% python3 -q
>>> import numpy as np
>>> np.set_printoptions(precision=2, suppress=True, linewidth=100)
>>> mat = np.array([[1, 2, 2, 1, 1],
...     [2, 3, 3, 2, 0],
...     [1, 1, 3, 2, 0],
...     [1, 0, 2, 1, 1],
...     [3, 0, 1, 1, 1],
...     [2, 1, 0, 1, 1],
...     [2, 1, 0, 3, 1],
...     [1, 1, 0, 2, 1],
...     [11, 17, 17, 11, 1]])
>>> w1 = np.array([[5, -9], [-2, 8], [6, -4], [-1, -9], [3, 4]])
>>> beta = np.array([0, -1])
>>> hid = np.maximum(mat @ w1 + beta, 0)
>>> (hid > 0).astype(int)
array([[1, 0],
       [1, 0],
       [1, 0],
       [1, 0],
       [1, 0],
       [1, 0],
       [1, 0],
       [1, 0],
       [1, 0]])
>>> np.linalg.matrix_rank(hid)
np.int64(1)
>>> (hid > 0).mean(axis=0)
array([1., 0.])
>>> W2 = np.array([[1, 1, 1], [1, 3, 3]])
>>> w1 @ W2
array([[ -4, -22, -22],
       [  6,  22,  22],
       [  2,  -6,  -6],
       [-10, -28, -28],
       [  7,  15,  15]])
>>> hat = mat @ np.linalg.solve(mat.T @ mat, mat.T)
>>> np.round(np.linalg.eigvalsh(hat), 2) + 0
array([0., 0., 0., 0., 1., 1., 1., 1., 1.])
>>> np.diag(hat)
array([0.59, 0.06, 0.59, 0.59, 0.8 , 0.35, 0.66, 0.41, 0.96])
>>> hat @ mat[:, 3]
array([ 1.,  2.,  2.,  1.,  1.,  1.,  3.,  2., 11.])
>>> round(float(np.trace(hat)), 2)
5.0
>>> np.allclose(hat @ hat, hat)
True
>>> Uu, sv, VT = np.linalg.svd(mat, full_matrices=False)
>>> Uu.shape, sv.shape, VT.shape
((9, 5), (5,), (5, 5))
>>> (sv > 1e-8).sum()
np.int64(5)
>>> sv / sv[0]
array([1.  , 0.14, 0.08, 0.06, 0.04])
>>> x = np.array([-3, -1, 0, -1, -1])
>>> h = np.maximum(mat @ x, 0)
>>> h
array([0, 0, 0, 0, 0, 0, 0, 0, 0])
>>> np.maximum(mat @ (3 * x), 0)
array([0, 0, 0, 0, 0, 0, 0, 0, 0])
>>> K = np.loadtxt("out19.csv", delimiter=",")
>>> K
array([[ 1., -1., -3., -2.,  0.,  1.,  0., -1.,  1., -3.,  1., -3., -2., -1., -1., -2.],
       [ 0., -2.,  1.,  1.,  0.,  1.,  2., -1., -2.,  1.,  2.,  2., -2., -2.,  2., -1.],
       [ 0.,  0., -3.,  0., -2., -3.,  3., -3., -2., -2., -2.,  1.,  1.,  0.,  1.,  2.],
       [ 0.,  0.,  0., -2.,  3.,  3.,  3.,  3.,  3., -2.,  3.,  1., -2.,  0., -3.,  0.],
       [ 0.,  0.,  0.,  0.,  1.,  3., -3., -2., -3.,  0., -3., -1.,  1.,  3.,  0.,  0.],
       [ 0.,  0.,  0.,  0.,  0., -1.,  3., -3.,  2.,  3., -3.,  3., -2.,  3., -1.,  0.],
       [ 0.,  0.,  0.,  0.,  0.,  0., -1., -3., -2.,  2.,  3.,  0., -2.,  2., -3.,  1.],
       [ 0.,  0.,  0.,  0.,  0.,  0.,  0.,  3.,  1., -3.,  1., -1.,  2., -2., -2.,  1.],
       [ 0.,  0.,  0.,  0.,  0.,  0.,  0.,  0., -3.,  1.,  0.,  3., -1.,  2.,  3., -3.],
       [ 0.,  0.,  0.,  0.,  0.,  0.,  0.,  0.,  0.,  1., -1.,  3., -2.,  1., -1., -1.],
       [ 0.,  0.,  0.,  0.,  0.,  0.,  0.,  0.,  0.,  0., -2.,  1.,  2., -2.,  0.,  0.],
       [ 0.,  0.,  0.,  0.,  0.,  0.,  0.,  0.,  0.,  0.,  0.,  0.,  3., -3.,  2.,  0.],
       [ 0.,  0.,  0.,  0.,  0.,  0.,  0.,  0.,  0.,  0.,  0.,  0., -1., -2.,  3., -2.],
       [ 0.,  0.,  0.,  0.,  0.,  0.,  0.,  0.,  0.,  0.,  0.,  0.,  0., -2., -3.,  1.],
       [ 0.,  0.,  0.,  0.,  0.,  0.,  0.,  0.,  0.,  0.,  0.,  0.,  0.,  0.,  1., -3.],
       [ 0.,  0.,  0.,  0.,  0.,  0.,  0.,  0.,  0.,  0.,  0.,  0.,  0.,  0.,  0., -3.]])
>>> # triangular: eigenvalues sit on the diagonal
>>> round(float(np.linalg.det(K)), 2)
0.0
>>> np.allclose(K @ K.T, K.T @ K)
False
>>> np.trace(K)
np.float64(-13.0)
>>> np.allclose(K, K.T)
False
>>> np.allclose(K[:-1].T @ np.linalg.lstsq(K[:-1].T, K[-1])[0], K[-1])
True
>>> np.sort(np.linalg.eigvals(K))
array([-3., -3., -3., -2., -2., -2., -2., -1., -1., -1.,  0.,  1.,  1.,  1.,  1.,  3.])
>>> [round(float(x), 2) for x in np.linalg.svd(K, compute_uv=False)[:3]]
[12.07, 10.14, 8.93]
>>> np.linalg.matrix_rank(K, rtol=0.1)
np.int64(11)
>>> np.linalg.cond(K) > 100
np.True_
>>> round(np.linalg.norm(K, 2) / np.linalg.norm(K), 2)
np.float64(0.51)
>>> np.argsort(-np.linalg.norm(K, axis=0).round(6), kind="stable")[:3]
array([14, 13,  7])
>>> rank = np.linalg.matrix_rank(K)
>>> rank
np.int64(15)
>>> null = np.linalg.svd(K)[2][rank:].T
>>> np.round(null[:, 0] / null[np.abs(null[:, 0]).round(6).argmax(), 0], 2) + 0
array([ 0.15, -0.33, -0.51,  0.64,  1.  , -0.44, -0.13,  0.09, -0.01,  0.1 , -0.02, -0.04,  0.  ,
        0.  ,  0.  ,  0.  ])
>>> [int(np.linalg.matrix_rank(K[:i])) for i in range(1, len(K) + 1)]
[1, 2, 3, 4, 5, 6, 7, 8, 9, 10, 11, 12, 13, 14, 15, 15]
>>> [int(np.linalg.matrix_rank(K[:, :j + 1])) for j in range(16)]
[1, 2, 3, 4, 5, 6, 7, 8, 9, 10, 11, 11, 12, 13, 14, 15]
>>> [int(np.linalg.matrix_rank(np.delete(K, i, axis=0))) for i in range(16)]
[14, 14, 14, 14, 14, 14, 14, 14, 14, 14, 14, 15, 15, 15, 15, 15]
>>> np.allclose(K @ null, 0)
True
>>> X = np.loadtxt("w.csv", delimiter=",")
>>> X
array([[-12.94, -25.68, -14.14,   8.91,  10.54],
       [-16.91,  -4.46,  -3.21,  -0.03,  -0.71],
       [ -0.27,  27.29,  13.85, -11.35, -13.48],
       [ -3.77, -28.03,  -9.81,  15.57,  11.27],
       [  3.93,   8.95,   7.25,  -1.06,  -4.76],
       [  8.38,  -5.61,  -1.7 ,   3.9 ,   3.79],
       [-11.88,   3.62,  -6.78, -10.38,  -0.43],
       [  3.79, -14.84, -10.58,   3.67,   9.47],
       [-35.71,  -6.85, -10.45,  -5.94,  -0.6 ],
       [  0.64,   9.54,   6.3 ,  -2.5 ,  -5.22],
       [  4.19,  -9.17,  -1.95,   6.57,   4.16],
       [ 28.44,   7.  ,  10.3 ,   5.15,  -0.86],
       [-17.43,   6.71,   7.23,  -0.05,  -8.5 ],
       [  8.02, -20.46, -14.9 ,   4.68,  13.58],
       [-19.17, -17.68, -17.23,  -1.62,   8.52],
       [ -5.24, -20.1 ,  -5.3 ,  12.66,   6.76],
       [ -6.25,  -6.04,   4.59,   9.36,  -1.57],
       [ 13.68,  -3.61,  -5.58,  -1.14,   6.2 ],
       [  0.01,  11.12,  15.51,   4.72,  -9.7 ]])
>>> W2 = X[[3, 0]].astype(float)
>>> for _ in range(4):
...     labels = np.linalg.norm(X[:, None] - W2, axis=-1).argmin(axis=1)
...     W2 = np.array([X[labels == j].mean(axis=0) for j in range(2)])
... 
>>> labels
array([0, 1, 1, 0, 1, 0, 1, 0, 1, 1, 0, 0, 1, 0, 0, 0, 1, 0, 1])
>>> np.abs(W2[1] - W2[0]).argmax()
np.int64(1)
